% python3 -q
>>> import numpy as np
>>> np.set_printoptions(suppress=True, linewidth=100)
>>> A = 0.2 ** np.abs(np.subtract.outer(np.arange(5), np.arange(5)))
>>> print(A.round(3))
[[1.    0.2   0.04  0.008 0.002]
 [0.2   1.    0.2   0.04  0.008]
 [0.04  0.2   1.    0.2   0.04 ]
 [0.008 0.04  0.2   1.    0.2  ]
 [0.002 0.008 0.04  0.2   1.   ]]
>>> Y = np.linalg.inv(A)
>>> np.round(np.linalg.det(A) * Y, 3) + 0
array([[ 0.885, -0.177,  0.   ,  0.   ,  0.   ],
       [-0.177,  0.92 , -0.177,  0.   ,  0.   ],
       [ 0.   , -0.177,  0.92 , -0.177,  0.   ],
       [ 0.   ,  0.   , -0.177,  0.92 , -0.177],
       [ 0.   ,  0.   ,  0.   , -0.177,  0.885]])
>>> (np.abs(Y) > 1e-9).astype(int)
array([[1, 1, 0, 0, 0],
       [1, 1, 1, 0, 0],
       [0, 1, 1, 1, 0],
       [0, 0, 1, 1, 1],
       [0, 0, 0, 1, 1]])
>>> np.round(np.linalg.inv(Y), 3)
array([[1.   , 0.2  , 0.04 , 0.008, 0.002],
       [0.2  , 1.   , 0.2  , 0.04 , 0.008],
       [0.04 , 0.2  , 1.   , 0.2  , 0.04 ],
       [0.008, 0.04 , 0.2  , 1.   , 0.2  ],
       [0.002, 0.008, 0.04 , 0.2  , 1.   ]])
>>> round(float(np.linalg.slogdet(A)[0]), 3)
1.0
>>> x0 = np.ones(5)
>>> for _ in range(3):
...     x0 = A @ x0
...     x0 /= np.linalg.norm(x0)
...     print(round(x0 @ A @ x0, 3))
... 
1.388
1.394
1.397
>>> round(float(np.linalg.eigvalsh(A)[-1]), 3)
1.399
>>> Q, R = np.linalg.qr(A)
>>> print(Q.round(3) + 0)
[[-0.98   0.2    0.     0.     0.   ]
 [-0.196 -0.96   0.2    0.     0.   ]
 [-0.039 -0.192 -0.96   0.2    0.   ]
 [-0.008 -0.038 -0.192 -0.961 -0.196]
 [-0.002 -0.008 -0.038 -0.192  0.981]]
>>> R.round(3)
array([[-1.021, -0.4  , -0.119, -0.032, -0.008],
       [ 0.   , -0.96 , -0.384, -0.115, -0.03 ],
       [ 0.   ,  0.   , -0.96 , -0.384, -0.114],
       [ 0.   ,  0.   ,  0.   , -0.959, -0.376],
       [ 0.   ,  0.   ,  0.   ,  0.   ,  0.941]])
>>> Q.shape, R.shape
((5, 5), (5, 5))
>>> np.round(np.abs(np.diag(R)), 3)
array([1.021, 0.96 , 0.96 , 0.959, 0.941])
>>> print(np.round(Q.T @ Q, 3) + 0)
[[1. 0. 0. 0. 0.]
 [0. 1. 0. 0. 0.]
 [0. 0. 1. 0. 0.]
 [0. 0. 0. 1. 0.]
 [0. 0. 0. 0. 1.]]
>>> evals, evecs = np.linalg.eig(A)
>>> np.round(np.sort(np.linalg.eigvals(np.linalg.inv(A))), 3)
array([0.715, 0.853, 1.056, 1.272, 1.438])
>>> evals.round(3)
array([1.399, 1.172, 0.947, 0.696, 0.786])
>>> np.round(A @ evecs[:, 0] - evals[0] * evecs[:, 0], 3) + 0
array([0., 0., 0., 0., 0.])
>>> np.round(np.sort(np.linalg.eigvals(A @ A)), 3)
array([0.484, 0.618, 0.897, 1.374, 1.957])
>>> Y = A / np.sqrt((A ** 2).mean(axis=1, keepdims=True))
>>> Y[2].round(3)
array([0.086, 0.43 , 2.148, 0.43 , 0.086])
>>> np.round(A - A.mean(axis=1, keepdims=True), 3)
array([[ 0.75 , -0.05 , -0.21 , -0.242, -0.248],
       [-0.09 ,  0.71 , -0.09 , -0.25 , -0.282],
       [-0.256, -0.096,  0.704, -0.096, -0.256],
       [-0.282, -0.25 , -0.09 ,  0.71 , -0.09 ],
       [-0.248, -0.242, -0.21 , -0.05 ,  0.75 ]])
>>> np.linalg.matrix_rank(Y) == np.linalg.matrix_rank(A)
np.True_
>>> K = np.load("test6.npy")
>>> K
array([[-2,  0,  1, -1, -2],
       [ 0,  2,  0,  1,  2],
       [-2, -2, -1, -2,  2]])
>>> r0 = np.array([6, 7, 6])
>>> print(np.polyval(r0, K[2]))
[16 16  5 16 44]
>>> rng = np.random.default_rng(26)
>>> Y = K + rng.integers(-2, 3, (3, 2)) @ rng.integers(-2, 3, (2, 5))
>>> Y
array([[-4,  2,  3,  3, -2],
       [ 0,  0, -1,  0,  4],
       [-1, -7, -4, -6,  6]])
>>> Y - K
array([[-2,  2,  2,  4,  0],
       [ 0, -2, -1, -1,  2],
       [ 1, -5, -3, -4,  4]])
>>> Y = K / np.linalg.norm(K, axis=1, keepdims=True)
>>> C2 = Y @ Y.T
>>> C2[2].round(3)
array([ 0.077, -0.162,  1.   ])
>>> round(np.degrees(np.arccos(np.clip(C2[2, 1], -1, 1))), 3)
np.float64(99.305)
>>> C2.round(3)
array([[ 1.   , -0.527,  0.077],
       [-0.527,  1.   , -0.162],
       [ 0.077, -0.162,  1.   ]])
>>> (C2 - 2 * np.eye(3)).round(6).argmax(axis=1)
array([2, 2, 0])
>>> Y = K / np.sqrt((K ** 2).mean(axis=1, keepdims=True))
>>> Y[2].round(3)
array([-1.085, -1.085, -0.542, -1.085,  1.085])
>>> m1 = np.array([[7, 8, 3], [0, 8, 8], [3, 3, 1]])
>>> m1[2] = m1[0]
>>> m1
array([[7, 8, 3],
       [0, 8, 8],
       [7, 8, 3]])
>>> np.allclose(m1[:-1].T @ np.linalg.lstsq(m1[:-1].T, m1[-1])[0], m1[-1])
True
>>> np.linalg.lstsq(m1[:-1].T, m1[-1])[2]
np.int32(2)
>>> np.abs(np.diag(np.linalg.qr(m1)[1])) > 1e-9
array([ True,  True, False])
>>> np.unique(m1.round(6), axis=0).shape
(2, 3)
>>> w1 = np.array([[4, 2, 3], [5, 1, 0], [3, 1, 4]])
>>> b = np.array([0, 3, 2])
>>> hid = np.maximum(m1 @ w1 + b, 0)
>>> np.linalg.matrix_rank(hid)
np.int64(2)
>>> hid
array([[77, 28, 35],
       [64, 19, 34],
       [77, 28, 35]])
>>> basis = np.array([[0, 5, 2], [1, 0, 4], [5, 5, 4]])
>>> w1 @ basis
array([[17, 35, 28],
       [ 1, 25, 14],
       [21, 35, 26]])
>>> (hid @ basis).round(6).argmax(axis=1)
array([1, 1, 1])
>>> print(hid @ basis)
[[203 560 406]
 [189 490 340]
 [203 560 406]]
>>> x0 = np.array([0, 1, 0])
>>> a = np.maximum(m1 @ x0, 0)
>>> print(np.round(np.tanh(m1 @ x0), 3))
[1. 1. 1.]
>>> np.flatnonzero(a > 1e-9)
array([0, 1, 2])
>>> J = np.loadtxt("data.csv", delimiter=",")
>>> J
array([[-0.149, -0.336,  0.149],
       [ 0.09 ,  0.207, -0.09 ],
       [-0.09 , -0.207,  0.09 ],
       [-0.178, -0.397,  0.178],
       [ 0.319,  0.647, -0.319],
       [ 0.   ,  0.   ,  0.   ],
       [-0.319, -0.647,  0.319],
       [ 0.345,  0.686, -0.345],
       [ 0.264,  0.558, -0.264],
       [ 0.03 ,  0.07 , -0.03 ],
       [ 0.06 ,  0.139, -0.06 ],
       [-0.03 , -0.07 ,  0.03 ]])
>>> ang = np.radians(135)
>>> R = np.eye(3)
>>> R[2, 2] = R[0, 0] = np.cos(ang)
>>> R[2, 0], R[0, 2] = -np.sin(ang), np.sin(ang)
>>> print(R.round(3))
[[-0.707  0.     0.707]
 [ 0.     1.     0.   ]
 [-0.707  0.    -0.707]]
>>> Y = J @ R.T
>>> np.round(np.abs(Y - J).max(axis=0), 3)
array([0.833, 0.   , 0.345])
>>> Y.round(3) + 0
array([[ 0.211, -0.336,  0.   ],
       [-0.127,  0.207,  0.   ],
       [ 0.127, -0.207,  0.   ],
       [ 0.252, -0.397,  0.   ],
       [-0.451,  0.647,  0.   ],
       [ 0.   ,  0.   ,  0.   ],
       [ 0.451, -0.647,  0.   ],
       [-0.488,  0.686,  0.   ],
       [-0.373,  0.558,  0.   ],
       [-0.042,  0.07 ,  0.   ],
       [-0.085,  0.139,  0.   ],
       [ 0.042, -0.07 ,  0.   ]])
>>> print(np.allclose(np.linalg.norm(J, axis=1), np.linalg.norm(Y, axis=1)))
True
>>> np.round(np.linalg.svd(J, compute_uv=False), 3) + 0, np.round(np.linalg.svd(Y, compute_uv=False), 3) + 0
(array([1.714, 0.036, 0.   ]), array([1.714, 0.036, 0.   ]))
>>> np.allclose(J @ J.T, Y @ Y.T)
True
>>> np.round(np.linalg.det(R), 3), round(np.trace(R), 3)
(np.float64(1.0), np.float64(-0.414))
>>> X = np.loadtxt("out17.csv", delimiter=",")
>>> X
array([[ 0.,  0.,  0.],
       [ 0.,  2., -2.],
       [ 0.,  0.,  0.]])
>>> np.unique(X.round(6), axis=0).shape
(2, 3)
>>> np.allclose(X[:-1].T @ np.linalg.lstsq(X[:-1].T, X[-1])[0], X[-1])
True
>>> np.round(X @ np.linalg.pinv(X) @ X, 3)
array([[ 0.,  0.,  0.],
       [ 0.,  2., -2.],
       [ 0.,  0.,  0.]])
>>> X @ X
array([[ 0.,  0.,  0.],
       [ 0.,  4., -4.],
       [ 0.,  0.,  0.]])
>>> try:
...     np.linalg.inv(X)
... except np.linalg.LinAlgError as e:
...     print("failed:", e)
... 
failed: Singular matrix
>>> [int(np.linalg.matrix_rank(np.linalg.matrix_power(X, p))) for p in range(1, 4)]
[1, 1, 1]
>>> np.round(np.sort(np.linalg.eigvals(X)), 3)
array([0., 0., 2.])
>>> W0 = np.load("sample16.npy")
>>> W0
array([[ 0.89 ,  0.856,  0.235,  0.658],
       [-1.   , -0.999, -0.07 , -0.99 ],
       [ 0.99 ,  0.996, -0.149,  0.872],
       [-0.94 , -0.974,  0.862, -0.811],
       [-0.901, -0.808, -0.969, -0.446],
       [-0.235, -0.159,  0.08 , -0.178],
       [-0.856, -0.726, -0.749, -0.551],
       [ 0.901,  0.938,  0.515,  0.551],
       [-0.254, -0.04 , -0.926,  0.149],
       [-0.753, -0.726, -0.485, -0.422],
       [ 0.8  ,  0.38 ,  0.945,  0.422],
       [ 0.578,  0.04 ,  0.831,  0.3  ],
       [ 0.991,  0.938,  0.992,  0.834],
       [-0.927, -0.915, -0.207, -0.716],
       [ 0.793,  0.958, -0.478,  0.414],
       [-0.898, -0.845, -0.354, -0.67 ],
       [-0.254, -0.686,  0.485, -0.07 ]])
>>> hat = W0 @ np.linalg.solve(W0.T @ W0, W0.T)
>>> print(np.round(np.linalg.eigvalsh(hat), 3) + 0)
[0. 0. 0. 0. 0. 0. 0. 0. 0. 0. 0. 0. 0. 1. 1. 1. 1.]
>>> np.allclose(hat @ hat, hat)
True
>>> np.round(hat @ W0[:, 2], 3)
array([ 0.235, -0.07 , -0.149,  0.862, -0.969,  0.08 , -0.749,  0.515, -0.926, -0.485,  0.945,
        0.831,  0.992, -0.207, -0.478, -0.354,  0.485])
>>> np.linalg.matrix_rank(W0)
np.int64(4)
>>> np.round(W0.sum(axis=0), 3)
array([-1.075, -1.772,  0.558, -0.654])
>>> round(float(np.linalg.norm(W0)), 3)
5.842
>>> T = np.stack([K, -3 * K, K[::-1]])
>>> T.sum(axis=0)
array([[ 2, -2, -3,  0,  6],
       [ 0, -2,  0, -1, -2],
       [ 2,  4,  3,  3, -6]])
>>> T.shape
(3, 3, 5)
>>> (T @ K.T).shape
(3, 3, 3)
